% ipython --no-banner

In [1]: import numpy as np

In [2]: import numpy.linalg as la

In [3]: np.set_printoptions(precision=2, suppress=True, linewidth=120)

In [4]: rd = lambda a: np.round(a, 2) + 0

In [5]: E = np.load("sample9.npy")

In [6]: E
Out[6]: 
array([[ 7, -9, -4,  3, -8],
       [-8,  7, -9, -4,  3],
       [ 3, -8,  7, -9, -4],
       [-4,  3, -8,  7, -9],
       [-9, -4,  3, -8,  7]])

In [7]: Y = np.array([[-2, -1], [0, 2]])

In [8]: C = np.kron(Y, E)

In [9]: la.matrix_rank(C)
Out[9]: np.int64(10)

In [10]: rd(la.norm(C, 2)), rd(la.norm(Y, 2) * la.norm(E, 2))
Out[10]: (np.float64(54.63), np.float64(54.63))

In [11]: feats = np.cumsum(np.array([[3, 2, -3, -1, 2],
    ...:     [-3, -1, -2, 0, -3],
    ...:     [0, 3, -2, -1, 3],
    ...:     [2, -2, 2, -3, 2],
    ...:     [3, -1, -3, 3, -1],
    ...:     [-2, -1, 2, 3, -1],
    ...:     [-1, -3, 1, 2, 2],
    ...:     [2, -1, 3, -1, 1],
    ...:     [0, -1, 3, -1, 0],
    ...:     [-2, 3, 1, 2, 0],
    ...:     [2, -3, -2, -1, 1],
    ...:     [1, -1, -1, 3, 3],
    ...:     [1, -3, -3, 3, -3],
    ...:     [-2, 0, -3, 0, 0],
    ...:     [2, -2, 3, 2, -3],
    ...:     [-1, 0, 0, 3, -2],
    ...:     [-3, 0, 0, 2, 1],
    ...:     [-1, -2, 2, 1, -2],
    ...:     [0, -3, 1, -3, 3],
    ...:     [1, 0, -3, 2, 3],
    ...:     [1, 2, -3, -1, -1],
    ...:     [3, 3, 1, 2, -2],
    ...:     [-1, 1, -2, 3, -1],
    ...:     [-1, -1, 2, 1, 1],
    ...:     [0, -1, 3, 1, -1],
    ...:     [2, 1, 2, 3, -3],
    ...:     [-2, 0, 1, 1, 2]]), axis=0)

In [12]: feats
Out[12]: 
array([[  3,   2,  -3,  -1,   2],
       [  0,   1,  -5,  -1,  -1],
       [  0,   4,  -7,  -2,   2],
       [  2,   2,  -5,  -5,   4],
       [  5,   1,  -8,  -2,   3],
       [  3,   0,  -6,   1,   2],
       [  2,  -3,  -5,   3,   4],
       [  4,  -4,  -2,   2,   5],
       [  4,  -5,   1,   1,   5],
       [  2,  -2,   2,   3,   5],
       [  4,  -5,   0,   2,   6],
       [  5,  -6,  -1,   5,   9],
       [  6,  -9,  -4,   8,   6],
       [  4,  -9,  -7,   8,   6],
       [  6, -11,  -4,  10,   3],
       [  5, -11,  -4,  13,   1],
       [  2, -11,  -4,  15,   2],
       [  1, -13,  -2,  16,   0],
       [  1, -16,  -1,  13,   3],
       [  2, -16,  -4,  15,   6],
       [  3, -14,  -7,  14,   5],
       [  6, -11,  -6,  16,   3],
       [  5, -10,  -8,  19,   2],
       [  4, -11,  -6,  20,   3],
       [  4, -12,  -3,  21,   2],
       [  6, -11,  -1,  24,  -1],
       [  4, -11,   0,  25,   1]])

In [13]: lab = feats[:, 2] > np.median(feats[:, 2])

In [14]: r0 = feats[lab].mean(axis=0) - feats[~lab].mean(axis=0)

In [15]: rd(r0)
Out[15]: array([ 0.02, -0.8 ,  4.72,  1.84,  0.18])

In [16]: rd((((feats - feats.mean(axis=0)) @ r0 > 0) == lab).mean())
Out[16]: np.float64(0.67)
